In [1]: import numpy as np

In [2]: np.set_printoptions(precision=2, suppress=True, linewidth=120)

In [3]: def rnd(a):
   ...:     return np.round(a, 2) + 0
   ...: 

In [4]: data = np.loadtxt("sample18.csv", delimiter=",")

In [5]: data
Out[5]: 
array([[10.,  0., 13.],
       [ 4.,  4.,  4.],
       [ 4.,  0.,  9.],
       [ 0.,  4.,  5.],
       [ 1.,  7.,  2.],
       [ 4.,  0., 19.],
       [ 4.,  4.,  4.],
       [13.,  1.,  5.],
       [ 7.,  0., 16.],
       [16.,  0.,  7.],
       [ 0.,  0., 10.],
       [22.,  4.,  1.],
       [ 0.,  7.,  3.],
       [16.,  4.,  2.],
       [ 7.,  0., 16.],
       [ 0.,  4.,  5.],
       [ 0., 13.,  0.],
       [ 0.,  4.,  7.],
       [ 0.,  0., 11.],
       [ 0., 16.,  0.],
       [ 4., 10.,  0.],
       [ 0., 13.,  0.],
       [ 4.,  0., 14.],
       [ 0.,  1.,  8.],
       [16.,  4.,  2.],
       [10., 16.,  0.],
       [ 4.,  0., 14.],
       [ 7.,  0., 11.],
       [ 0., 16.,  0.],
       [ 7., 13.,  0.],
       [ 7.,  7.,  1.],
       [13.,  1.,  5.],
       [ 0.,  1.,  8.],
       [16.,  0.,  7.],
       [ 4., 22.,  0.],
       [ 0.,  4.,  7.],
       [13.,  1.,  5.],
       [ 7.,  0., 16.],
       [16.,  0.,  7.],
       [ 7.,  0., 16.],
       [ 4., 10.,  0.],
       [ 1.,  0., 12.],
       [16.,  4.,  2.],
       [ 4., 22.,  0.],
       [ 4.,  0.,  9.],
       [ 7.,  0., 16.],
       [ 0.,  0., 10.],
       [ 0.,  4.,  7.],
       [ 1.,  0., 12.],
       [ 4., 22.,  0.],
       [ 7.,  0., 16.]])

In [6]: rnd(np.linalg.norm(data, 1)), rnd(np.linalg.norm(data, np.inf))
Out[6]: (np.float64(344.0), np.float64(27.0))

In [7]: rnd(np.linalg.norm(data, 2))
Out[7]: np.float64(76.32)

In [8]: rnd(np.linalg.norm(data) ** 2 / np.linalg.norm(data, 2) ** 2)
Out[8]: np.float64(1.82)

In [9]: cen = data - data.mean(axis=0)

In [10]: vecs = np.linalg.svd(cen)[2][:2]

In [11]: Y = cen - cen @ vecs.T @ vecs

In [12]: rnd(np.diag(vecs.T @ vecs))
Out[12]: array([0.94, 0.59, 0.47])

In [13]: rnd(Y.std(axis=0))
Out[13]: array([0.67, 1.75, 1.99])

In [14]: rnd(np.cov(cen @ vecs.T, rowvar=False))
Out[14]: 
array([[65.99,  0.  ],
       [ 0.  , 35.11]])

In [15]: lab = data[:, 2] > np.median(data[:, 2])

In [16]: f = data[lab].mean(axis=0) - data[~lab].mean(axis=0)

In [17]: print(rnd(f))
[-2.72 -7.67  9.96]

In [18]: lab.astype(int)
Out[18]: 
array([1, 0, 1, 0, 0, 1, 0, 0, 1, 0, 1, 0, 0, 0, 1, 0, 0, 0, 1, 0, 0, 0, 1, 1, 0, 0, 1, 1, 0, 0, 0, 0, 1, 0, 0, 0, 0,
       1, 0, 1, 0, 1, 0, 0, 1, 1, 1, 0, 1, 0, 1])

In [19]: J = np.load("x.npy")

In [20]: print(J)
[[0 0 0 0 0 0 0 8 0 0 0]
 [0 0 0 0 0 0 0 0 3 0 0]
 [2 0 0 0 0 0 0 0 0 0 0]
 [0 0 0 0 0 0 0 0 0 9 0]
 [0 0 0 2 0 0 0 0 0 0 0]
 [0 0 0 0 4 0 0 0 0 0 0]
 [0 0 9 0 0 0 0 0 0 0 0]
 [0 0 0 0 0 0 0 0 0 0 0]
 [0 3 0 0 0 0 0 0 0 0 0]
 [0 0 0 0 0 0 0 0 0 0 3]
 [0 0 0 0 0 8 0 0 0 0 0]]

In [21]: rng = np.random.default_rng(770)

In [22]: lab = rng.permutation(11)

In [23]: print(lab)
[ 7  2  4  3  6  0  9 10  5  1  8]

In [24]: Y = J[lab][:, lab]

In [25]: np.allclose(Y, J)
Out[25]: False

In [26]: np.trace(Y)
Out[26]: np.int64(0)

In [27]: rnd(np.sort(np.abs(np.linalg.eigvals(Y))))
Out[27]: array([0.  , 0.  , 0.  , 0.  , 3.  , 3.  , 4.44, 4.44, 4.44, 4.44, 4.44])

In [28]: rnd(np.linalg.det(Y)), rnd(np.linalg.det(J[lab]))
Out[28]: (np.float64(0.0), np.float64(0.0))

In [29]: F = np.loadtxt("out3.csv", delimiter=",")

In [30]: F
Out[30]: 
array([[8., 0., 0., 0., 0., 0., 0., 0., 0., 0., 0., 0., 0., 0., 0.],
       [5., 1., 0., 0., 0., 0., 0., 0., 0., 0., 0., 0., 0., 0., 0.],
       [1., 4., 8., 0., 0., 0., 0., 0., 0., 0., 0., 0., 0., 0., 0.],
       [6., 0., 0., 5., 0., 0., 0., 0., 0., 0., 0., 0., 0., 0., 0.],
       [1., 8., 7., 0., 0., 0., 0., 0., 0., 0., 0., 0., 0., 0., 0.],
       [2., 6., 4., 4., 1., 4., 0., 0., 0., 0., 0., 0., 0., 0., 0.],
       [5., 3., 9., 6., 4., 2., 7., 0., 0., 0., 0., 0., 0., 0., 0.],
       [3., 1., 5., 7., 4., 6., 8., 3., 0., 0., 0., 0., 0., 0., 0.],
       [5., 7., 8., 0., 8., 7., 7., 4., 0., 0., 0., 0., 0., 0., 0.],
       [9., 6., 8., 1., 6., 6., 8., 4., 0., 0., 0., 0., 0., 0., 0.],
       [6., 7., 7., 6., 3., 8., 8., 4., 1., 5., 1., 0., 0., 0., 0.],
       [7., 7., 6., 6., 2., 0., 0., 0., 0., 6., 0., 0., 0., 0., 0.],
       [5., 5., 6., 4., 9., 3., 8., 7., 9., 9., 5., 5., 7., 0., 0.],
       [3., 9., 3., 4., 8., 6., 9., 3., 4., 7., 7., 7., 6., 9., 0.],
       [8., 3., 7., 3., 5., 7., 3., 9., 9., 6., 0., 2., 9., 2., 4.]])

In [31]: np.prod(np.diag(F)), rnd(np.linalg.det(F))
Out[31]: (np.float64(0.0), np.float64(0.0))

In [32]: np.linalg.matrix_rank(F - F[0, 0] * np.eye(15))
Out[32]: np.int64(14)

In [33]: [round(float(x), 2) for x in np.linalg.svd(F, compute_uv=False)[:3]]
Out[33]: [51.09, 20.39, 14.01]

In [34]: np.argsort(-np.linalg.norm(F, axis=0).round(6), kind="stable")[:3]
Out[34]: array([2, 0, 6])

In [35]: U, sig, Vt = np.linalg.svd(F)

In [36]: vecs = Vt[:(sig > 1e-8).sum()]

In [37]: x = F[8] + 4 * F[9] + rng.integers(2) * np.eye(15)[7]

In [38]: print(x)
[41. 31. 40.  4. 32. 31. 39. 20.  0.  0.  0.  0.  0.  0.  0.]

In [39]: np.allclose(vecs.T @ vecs @ x, x)
Out[39]: True

In [40]: feats = np.array([[1, 0, 0, 0, 0, 0, 0],
    ...:     [0, 4, 0, 0, 0, 0, 0],
    ...:     [3, 5, 3, 0, 0, 0, 0],
    ...:     [5, 0, 5, 0, 0, 0, 0],
    ...:     [5, 0, 1, 2, 2, 0, 0],
    ...:     [5, 3, 5, 2, 2, 3, 0],
    ...:     [5, 2, 2, 1, 3, 4, 2]])

In [41]: np.linalg.inv(feats)
LinAlgError: Singular matrix


In [42]: np.linalg.lstsq(feats[:-1].T, feats[-1])[2]
Out[42]: np.int32(5)

In [43]: mat = np.loadtxt("m.csv", delimiter=",")

In [44]: print(mat)
[[-0.01 -0.43  0.11  0.09  0.09 -0.42  2.48 -0.89 -0.61  0.17 -0.09  0.29  1.13 -0.4 ]
 [ 1.4  -3.01  0.7  -2.89  4.84 -2.79  4.69 -0.1   3.39  2.02  4.71  2.32  5.7   0.95]
 [ 0.17 -1.18  0.82 -1.88  1.18  1.19 -0.81  0.39  0.99  0.89  1.33  0.89 -0.72 -0.68]
 [ 2.1  -3.92  0.91 -4.5   7.21 -3.6   3.3   1.22  6.01  2.7   7.22  3.02  6.91  2.1 ]
 [ 1.88 -2.28  0.   -2.71  5.9  -4.41  1.57  1.7   5.58  1.55  6.    1.76  6.52  3.19]
 [ 1.51  0.13 -1.61  1.06  3.49 -6.81  3.19  0.9   3.6  -0.19  3.4  -0.05  7.91  4.65]
 [ 1.19 -1.4  -0.2  -1.1   3.61 -3.59  3.    0.39  2.95  0.92  3.51  1.11  5.26  2.12]
 [ 2.1  -3.92  0.89 -4.51  7.21 -3.61  3.29  1.19  6.02  2.71  7.18  3.02  6.93  2.1 ]
 [ 1.51 -0.33 -1.52  1.2   3.6  -7.22  5.7  -0.02  3.03  0.    3.29  0.26  9.02  4.23]
 [ 0.58 -4.83  2.68 -5.39  3.9   2.42  5.1  -1.49  1.23  3.32  3.6   3.64  1.19 -3.29]
 [ 0.61 -4.01  2.5  -5.61  3.73  3.2   0.09  0.3   2.41  2.91  3.82  2.97 -1.   -2.5 ]
 [ 0.89 -3.3   1.25 -3.17  3.79 -0.84  5.32 -1.01  1.79  2.2   3.54  2.52  3.8  -0.81]
 [ 0.   -0.01 -0.01 -0.01 -0.01  0.   -0.02 -0.01  0.   -0.02  0.    0.    0.   -0.02]
 [ 1.61 -3.79  1.4  -4.9   6.01 -1.21  1.39  1.22  5.02  2.69  6.09  2.9   3.88  0.67]
 [ 1.48  0.49 -1.69  1.    3.39 -6.42  0.68  1.79  4.22 -0.43  3.5  -0.29  6.77  5.02]
 [ 1.71 -1.48 -0.71 -0.71  4.75 -5.99  4.91  0.41  3.98  0.88  4.59  1.19  8.32  3.51]
 [ 0.87 -2.09  0.98 -3.5   3.49  0.39 -2.24  1.7   3.61  1.57  3.85  1.62  0.51  0.43]
 [ 1.23 -0.6  -0.4  -1.3   3.43 -2.84 -2.    2.2   4.21  0.5   3.67  0.49  3.07  2.88]
 [ 1.22 -0.98 -0.34 -1.21  3.47 -3.2   0.52  1.3   3.6   0.7   3.62  0.81  4.22  2.5 ]
 [ 1.04 -0.59 -0.9   0.89  2.48 -5.18  6.25 -0.88  1.42  0.17  2.11  0.49  7.06  2.41]
 [ 1.01 -0.61 -0.86  0.93  2.49 -5.2   6.34 -0.89  1.41  0.21  2.11  0.49  7.11  2.4 ]
 [ 0.61 -3.6   2.39 -5.7   3.6   3.62 -2.4   1.2   2.97  2.69  3.91  2.69 -2.1  -2.1 ]
 [ 1.08 -4.09  1.98 -5.25  4.92  0.8   1.99  0.3   3.4   2.9   4.89  3.07  2.01 -1.11]
 [ 0.62 -4.01  2.49 -5.6   3.67  3.21  0.08  0.29  2.4   2.9   3.76  2.97 -0.97 -2.49]
 [ 0.88 -2.49  1.11 -3.39  3.61  0.01  0.31  0.81  2.99  1.8   3.7   1.91  1.59 -0.02]
 [ 0.43 -2.78  1.7  -3.73  2.51  2.    0.89 -0.1   1.41  2.01  2.51  2.11 -0.29 -1.79]
 [ 1.18 -1.41 -0.21 -1.1   3.63 -3.61  3.02  0.39  3.01  0.9   3.51  1.08  5.31  2.11]
 [ 1.09 -3.32  1.82 -5.37  4.71  1.61 -3.    2.12  4.62  2.5   5.11  2.51 -0.18 -0.28]
 [ 1.71 -0.73 -0.92 -0.9   4.59 -5.17 -0.12  2.21  5.19  0.51  4.81  0.63  6.09  4.32]
 [ 1.21 -0.61 -0.39 -1.32  3.43 -2.79 -1.99  2.16  4.21  0.51  3.7   0.49  3.11  2.91]]

In [45]: G = mat.T @ mat

In [46]: np.allclose(G, G.T)
Out[46]: True
